In [1]: import numpy as np

In [2]: np.set_printoptions(suppress=True, linewidth=200)

In [3]: feats = np.loadtxt("w.csv", delimiter=",")

In [4]: feats
Out[4]: 
array([[ -2.053,   0.02 ,  -6.961,  12.039,  -0.002],
       [  1.97 ,   3.947,  11.029,  -5.977,   7.894],
       [  3.942,   4.104,  12.972, -17.937,   6.113],
       [ -1.012,  -3.962,  15.   ,   0.031,   0.885],
       [  2.066,  -0.036,  16.905, -11.929,   4.009],
       [ -4.983,  -4.06 ,  -9.052,  24.018,  -3.04 ],
       [  2.103,   0.01 ,   7.027, -12.004,   0.01 ],
       [  3.09 ,   3.994,   6.94 , -12.004,   4.971],
       [ -1.95 ,  -5.933,   1.975,   2.97 ,  -5.929],
       [  0.054,   1.959,  12.054,   3.041,   7.985],
       [ -3.089,  -2.042,  -4.997,  14.952,  -1.044]])

In [5]: x0 = np.array([0, 2, 0, 9, 3])

In [6]: rhs = feats @ x0

In [7]: np.round(np.linalg.solve(feats.T @ feats, feats.T @ rhs), 3) + 0
Out[7]: array([0., 2., 0., 9., 3.])

In [8]: np.round(np.linalg.pinv(feats) @ feats, 3) + 0
Out[8]: 
array([[1., 0., 0., 0., 0.],
       [0., 1., 0., 0., 0.],
       [0., 0., 1., 0., 0.],
       [0., 0., 0., 1., 0.],
       [0., 0., 0., 0., 1.]])

In [9]: np.round(np.linalg.lstsq(feats, rhs)[0], 3) + 0
Out[9]: array([0., 2., 0., 9., 3.])

In [10]: rng = np.random.default_rng(57)

In [11]: rhs = rhs + 0.1 * rng.normal(size=11)

In [12]: rhs.round(3)
Out[12]: array([ 108.418,  -22.171, -134.73 ,   -4.857,  -95.39 ,  198.959, -108.105,  -85.175,   -2.891,   55.32 ,  127.271])

In [13]: b, *_ = np.linalg.lstsq(feats, rhs)

In [14]: [round(float(np.linalg.norm(np.linalg.solve(feats.T @ feats + lam * np.eye(5), feats.T @ rhs))), 2) for lam in (0, 1, 10, 100)]
Out[14]: [9.68, 9.56, 9.38, 8.1]

In [15]: round(float(np.linalg.norm(rhs - feats @ b)), 3)
Out[15]: 0.188

In [16]: other = np.array([[4, 9], [9, 9], [1, 2]])

In [17]: F = np.tile(other, (2, 3))

In [18]: F
Out[18]: 
array([[4, 9, 4, 9, 4, 9],
       [9, 9, 9, 9, 9, 9],
       [1, 2, 1, 2, 1, 2],
       [4, 9, 4, 9, 4, 9],
       [9, 9, 9, 9, 9, 9],
       [1, 2, 1, 2, 1, 2]])

In [19]: f, v = F[0], F[4]

In [20]: f @ v
Out[20]: np.int64(351)

In [21]: f @ f
Out[21]: np.int64(291)

In [22]: p = (f @ v) / (f @ f) * f

In [23]: round(float((v - p) @ f), 3)
Out[23]: 0.0

In [24]: p.round(3)
Out[24]: array([ 4.825, 10.856,  4.825, 10.856,  4.825, 10.856])

In [25]: np.outer(f, v)
Out[25]: 
array([[36, 36, 36, 36, 36, 36],
       [81, 81, 81, 81, 81, 81],
       [36, 36, 36, 36, 36, 36],
       [81, 81, 81, 81, 81, 81],
       [36, 36, 36, 36, 36, 36],
       [81, 81, 81, 81, 81, 81]])

In [26]: np.allclose(F[:-1].T @ np.linalg.lstsq(F[:-1].T, F[-1])[0], F[-1])
Out[26]: True

In [27]: np.linalg.lstsq(F[:-1].T, F[-1])[2]
Out[27]: np.int32(2)

In [28]: np.abs(np.diag(np.linalg.qr(F)[1])) > 1e-9
Out[28]: array([ True,  True, False, False, False, False])

In [29]: data = np.load("block17.npy")

In [30]: data.round(3)
Out[30]: 
array([[ 5.155, -0.788, -2.652, -0.065, -2.699,  0.222,  2.067,  1.892,  3.625,  3.2  , -2.754,  1.224,  4.257],
       [-3.118,  0.823,  2.034,  0.741,  3.307,  1.176, -0.567, -3.016, -2.745, -4.565,  1.712, -1.339, -5.485],
       [-2.036,  0.796,  1.65 ,  1.008,  3.409,  1.745,  0.139, -3.366, -2.205, -4.943,  1.153, -1.321, -5.753],
       [-5.981,  0.123,  2.093, -1.529, -0.698, -3.252, -3.96 ,  2.083, -2.944,  2.298,  3.088, -0.051,  1.714],
       [ 4.233, -0.822, -2.395, -0.408, -3.062, -0.479,  1.353,  2.499,  3.256,  3.955, -2.285,  1.308,  4.965],
       [-5.432, -0.014,  1.744, -1.644, -1.244, -3.431, -3.845,  2.573, -2.473,  3.045,  2.787,  0.172,  2.616],
       [-6.054,  0.145,  2.144, -1.506, -0.608, -3.215, -3.968,  1.998, -3.013,  2.172,  3.128, -0.087,  1.563],
       [ 6.175, -0.184, -2.232,  1.462,  0.443,  3.141,  3.976, -1.841,  3.131, -1.938, -3.196,  0.152, -1.287],
       [ 3.417, -0.826, -2.135, -0.658, -3.257, -1.001,  0.772,  2.895,  2.887,  4.426, -1.866,  1.336,  5.373],
       [-1.198,  0.76 ,  1.333,  1.184,  3.416,  2.13 ,  0.657, -3.556, -1.762, -5.122,  0.718, -1.282, -5.835],
       [ 6.084, -0.691, -2.832,  0.408, -2.026,  1.168,  2.912,  0.939,  3.897,  1.958, -3.217,  1.03 ,  3.011],
       [ 4.607,  0.173, -1.279,  1.72 ,  1.834,  3.519,  3.579, -3.052,  1.841, -3.805, -2.342, -0.424, -3.572],
       [ 1.889,  0.528,  0.044,  1.632,  2.962,  3.172,  2.369, -3.722,  0.026, -5.03 , -0.899, -0.964, -5.305],
       [ 5.333, -0.776, -2.695,  0.012, -2.603,  0.377,  2.215,  1.747,  3.688,  3.014, -2.843,  1.199,  4.076],
       [-2.407,  0.808,  1.785,  0.922,  3.387,  1.56 , -0.098, -3.26 , -2.394, -4.833,  1.345, -1.332, -5.683],
       [-0.903, -0.619, -0.476, -1.522, -3.188, -2.902, -1.855,  3.759,  0.572,  5.187,  0.38 ,  1.095,  5.615],
       [-6.602,  0.431,  2.677, -1.088,  0.66 , -2.471, -3.788,  0.701, -3.721,  0.292,  3.448, -0.568, -0.593],
       [ 6.484, -0.319, -2.499,  1.282, -0.139,  2.826,  3.928, -1.257,  3.487, -1.086, -3.373,  0.376, -0.302],
       [ 6.206, -0.195, -2.255,  1.45 ,  0.398,  3.12 ,  3.976, -1.797,  3.162, -1.873, -3.213,  0.17 , -1.212],
       [ 2.782, -0.817, -1.918, -0.829, -3.351, -1.362,  0.343,  3.139,  2.581,  4.702, -1.539,  1.338,  5.59 ],
       [ 5.604, -0.025, -1.848,  1.616,  1.091,  3.389,  3.889, -2.44 ,  2.614, -2.84 , -2.881, -0.108, -2.366],
       [-6.169,  0.182,  2.227, -1.465, -0.453, -3.145, -3.975,  1.85 , -3.125,  1.951,  3.192, -0.148,  1.303],
       [ 4.675,  0.161, -1.316,  1.717,  1.791,  3.517,  3.604, -3.02 ,  1.891, -3.752, -2.379, -0.405, -3.504],
       [-3.72 ,  0.827,  2.234,  0.57 ,  3.196,  0.816, -0.983, -2.76 , -3.028, -4.268,  2.022, -1.33 , -5.24 ],
       [ 5.422, -0.77 , -2.715,  0.052, -2.551,  0.459,  2.292,  1.669,  3.718,  2.914, -2.888,  1.185,  3.977],
       [ 1.212, -0.76 , -1.338, -1.181, -3.416, -2.124, -0.649,  3.553,  1.769,  5.119, -0.725,  1.282,  5.834],
       [-3.642,  0.827,  2.209,  0.593,  3.213,  0.865, -0.928, -2.796, -2.992, -4.311,  1.982, -1.332, -5.276],
       [ 6.538, -0.355, -2.562,  1.224, -0.304,  2.72 ,  3.894, -1.084,  3.57 , -0.837, -3.405,  0.438, -0.019],
       [ 2.13 ,  0.503, -0.065,  1.653,  2.895,  3.228,  2.489, -3.699,  0.176, -4.973, -1.026, -0.928, -5.208],
       [ 5.21 ,  0.061, -1.614,  1.673,  1.422,  3.47 ,  3.782, -2.724,  2.296, -3.28 , -2.667, -0.247, -2.908],
       [ 6.171, -0.674, -2.84 ,  0.468, -1.928,  1.285,  3.006,  0.809,  3.91 ,  1.785, -3.26 ,  0.999,  2.832],
       [ 4.957, -0.799, -2.601, -0.146, -2.794,  0.058,  1.907,  2.041,  3.552,  3.389, -2.653,  1.248,  4.438],
       [ 4.534,  0.185, -1.24 ,  1.724,  1.877,  3.52 ,  3.552, -3.085,  1.787, -3.859, -2.303, -0.443, -3.642]])

In [31]: labels = data[:, 12] > np.median(data[:, 12])

In [32]: f = data[labels].mean(axis=0) - data[~labels].mean(axis=0)

In [33]: labels.astype(int)
Out[33]: array([1, 0, 0, 1, 1, 1, 1, 0, 1, 0, 1, 0, 0, 1, 0, 1, 0, 0, 0, 1, 0, 1, 0, 0, 1, 1, 0, 1, 0, 0, 1, 1, 0])

In [34]: np.argsort(-np.abs(f).round(6), kind="stable")
Out[34]: array([12,  9,  7,  4,  5,  3,  6, 11,  8,  2,  1, 10,  0])
